$ ipython --no-banner

In [1]: import numpy as np

In [2]: np.set_printoptions(precision=2, suppress=True, linewidth=200, legacy="1.25")

In [3]: rnd = lambda a: np.round(a, 2) + 0

In [4]: X = np.array([[0.2, 0.7, 0.9, 1.1, 0.4, 0.4, 1.3],
   ...:     [-0.2, -0.4, 1.3, 0.9, -0.4, 1.2, -0.6],
   ...:     [1.3, -1.4, -2.0, 1.0, -0.7, 0.6, -0.5],
   ...:     [1.2, 0.1, 0.9, 0.5, -1.5, 0.5, 0.0],
   ...:     [0.1, 2.7, -0.1, -0.3, -2.1, -0.3, 1.7],
   ...:     [-0.8, -2.5, -1.7, -2.6, -0.5, 0.3, -0.1],
   ...:     [0.4, 0.3, 0.1, 0.0, 0.3, -1.1, 0.4]])

In [5]: rng = np.random.default_rng(51178)

In [6]: X[5] = X[2] + 0.3 * rng.normal(size=7)

In [7]: rnd(X)
Out[7]: 
array([[ 0.2 ,  0.7 ,  0.9 ,  1.1 ,  0.4 ,  0.4 ,  1.3 ],
       [-0.2 , -0.4 ,  1.3 ,  0.9 , -0.4 ,  1.2 , -0.6 ],
       [ 1.3 , -1.4 , -2.  ,  1.  , -0.7 ,  0.6 , -0.5 ],
       [ 1.2 ,  0.1 ,  0.9 ,  0.5 , -1.5 ,  0.5 ,  0.  ],
       [ 0.1 ,  2.7 , -0.1 , -0.3 , -2.1 , -0.3 ,  1.7 ],
       [ 0.99, -1.92, -2.04,  0.71, -0.59,  0.48, -0.58],
       [ 0.4 ,  0.3 ,  0.1 ,  0.  ,  0.3 , -1.1 ,  0.4 ]])

In [8]: U, sv, vt = np.linalg.svd(X, full_matrices=False)

In [9]: rnd(U.T @ X @ vt.T)
Out[9]: 
array([[5.  , 0.  , 0.  , 0.  , 0.  , 0.  , 0.  ],
       [0.  , 3.56, 0.  , 0.  , 0.  , 0.  , 0.  ],
       [0.  , 0.  , 2.87, 0.  , 0.  , 0.  , 0.  ],
       [0.  , 0.  , 0.  , 1.74, 0.  , 0.  , 0.  ],
       [0.  , 0.  , 0.  , 0.  , 1.28, 0.  , 0.  ],
       [0.  , 0.  , 0.  , 0.  , 0.  , 0.37, 0.  ],
       [0.  , 0.  , 0.  , 0.  , 0.  , 0.  , 0.28]])

In [10]: np.abs(U[:, 0]).round(6).argmax()
Out[10]: 5

In [11]: rnd(sv / sv[0])
Out[11]: array([1.  , 0.71, 0.57, 0.35, 0.26, 0.07, 0.06])

In [12]: (sv > 1e-8).sum()
Out[12]: 7

In [13]: rnd(np.abs(vt[0]))
Out[13]: array([0.22, 0.72, 0.48, 0.18, 0.07, 0.16, 0.38])

In [14]: rnd(sv)
Out[14]: array([5.  , 3.56, 2.87, 1.74, 1.28, 0.37, 0.28])

In [15]: np.allclose(U * sv @ vt, X)
Out[15]: True

In [16]: rnd(vt @ vt.T)
Out[16]: 
array([[1., 0., 0., 0., 0., 0., 0.],
       [0., 1., 0., 0., 0., 0., 0.],
       [0., 0., 1., 0., 0., 0., 0.],
       [0., 0., 0., 1., 0., 0., 0.],
       [0., 0., 0., 0., 1., 0., 0.],
       [0., 0., 0., 0., 0., 1., 0.],
       [0., 0., 0., 0., 0., 0., 1.]])

In [17]: rnd(np.sqrt((sv ** 2).sum())), rnd(np.linalg.norm(X))
Out[17]: (7.12, 7.12)
